% ipython --no-banner

In [1]: import numpy as np

In [2]: import numpy.linalg as la

In [3]: np.set_printoptions(precision=1, suppress=True, linewidth=200)

In [4]: tidy = lambda a: np.round(a, 1) + 0

In [5]: cent = 5 * np.array([[2.4, 1.1, -0.3, -0.7, -0.9, 0.0, -0.5, -0.9, -0.1],
   ...:     [-1.3, 1.2, 0.4, 0.4, -1.3, 0.1, -1.1, 1.3, 0.1],
   ...:     [0.1, 1.0, 0.0, -1.7, 2.0, 0.8, 1.7, -2.5, 0.3]])

In [6]: rng = np.random.default_rng(17)

In [7]: labels = rng.integers(0, 3, 29)

In [8]: feats = cent[labels] + rng.normal(size=(29, 9))

In [9]: tidy(feats)
Out[9]: 
array([[  1.1,   4.5,   1.3,  -8.5,  10.7,   4.1,   9.6, -11.4,   0.6],
       [ -0.1,   5.3,  -0.2, -10.8,  12. ,   1.8,   6.4, -13.8,   2.1],
       [ 13.8,   5.3,  -1.9,  -3.3,  -4.9,   0.1,  -3.6,  -4.1,  -0.1],
       [  9.6,   5.4,  -1.3,  -2.9,  -5.3,  -1.3,  -3.5,  -4. ,  -1.4],
       [ -7.3,   7.1,   1.2,   1.1,  -6.6,   0.7,  -4.5,   5.6,  -1.1],
       [ -6.6,   6.6,   0.5,   1.5,  -6.2,   0.7,  -5.4,   6.2,  -0.3],
       [ -0.4,   6.2,  -1.1,  -7.3,   8.7,   6.9,   6.8, -10.9,   0.6],
       [ -6.6,   5.9,   1.3,   4.2,  -6.4,  -0.8,  -4.9,   7.2,  -0.6],
       [ 12.5,   5.6,  -0.7,  -2.8,  -4.5,  -0.4,  -1.6,  -4.2,  -2. ],
       [ 11.5,   5. ,  -1.8,  -1.2,  -4.9,   0.5,  -0.8,  -4. ,  -0.1],
       [ -5.2,   6.2,   2.2,   2.7,  -6.1,  -0.2,  -6.7,   6.4,   1.9],
       [ -6.7,   7.1,   2.4,   1.7,  -9.1,   0.7,  -5.8,   4.9,   1. ],
       [  0.5,   5.4,  -0.6,  -8.3,   9.5,   5.1,   8.6, -13.9,   1.7],
       [ -6.4,   5.8,   0.7,   3.1,  -7.2,   2.1,  -6.2,   6.5,   0.5],
       [ -6.3,   8.6,   1.5,   4.1,  -5.9,  -0.2,  -4.2,   7.3,   1.5],
       [ -7.8,   6.5,   1.6,   1.9,  -6.6,   0.5,  -3.9,   6.9,  -1.3],
       [ 13.2,   5.6,  -1.4,  -5.3,  -4.1,  -0.5,  -1.5,  -4. ,   0.3],
       [  0.1,   3.2,   1. ,  -8.1,   9.7,   3.4,   7.6, -14.3,   0.3],
       [ 11.9,   7.1,  -1. ,  -1.9,  -5.5,   1.3,  -2.9,  -3. ,   0.7],
       [ 12. ,   5.6,  -0.3,  -4.3,  -6.7,   0.8,  -0.3,  -6.4,  -0.3],
       [ -7.7,   5.7,   1. ,   2.9,  -7. ,   0.3,  -6.6,   7.2,   0. ],
       [ 11.6,   5.4,  -3. ,  -3.5,  -6.1,  -0.2,  -2.7,  -4.9,  -0.7],
       [ -7.2,   6.5,   2. ,   1.5,  -6.7,  -0.2,  -5.6,   6.2,  -1.3],
       [ -4.9,   5.6,   1.3,   2.3,  -8.6,   0.1,  -5.2,   6.2,   0.6],
       [ 11.6,   5.1,  -1.5,  -3.3,  -5.6,   0.3,  -2.2,  -5.1,  -1.1],
       [ 12.1,   6.7,  -0.4,  -4.3,  -5. ,  -0.6,  -2.1,  -4.7,  -0.2],
       [  1.7,   5.2,   0.4,  -8.2,   9.2,   3.8,   8.2, -13. ,   3. ],
       [  1. ,   2.3,  -0.9,  -8.6,  10. ,   3.1,   8.1, -12.9,   1. ],
       [  1.1,   4.9,  -0.6,  -8.8,  10. ,   2.9,   7.9, -11.9,   2.5]])

In [10]: Xs = (feats - feats.mean(axis=0)) / feats.std(axis=0)

In [11]: tidy(Xs.std(axis=0))
Out[11]: array([1., 1., 1., 1., 1., 1., 1., 1., 1.])

In [12]: np.argwhere(np.abs(Xs) > 2)
Out[12]: 
array([[ 6,  5],
       [14,  1],
       [17,  1],
       [21,  2],
       [26,  8],
       [27,  1]])

In [13]: beta = la.lstsq(np.delete(Xs, 2, axis=1), Xs[:, 2])[0]

In [14]: np.abs(beta).argmax()
Out[14]: np.int64(5)
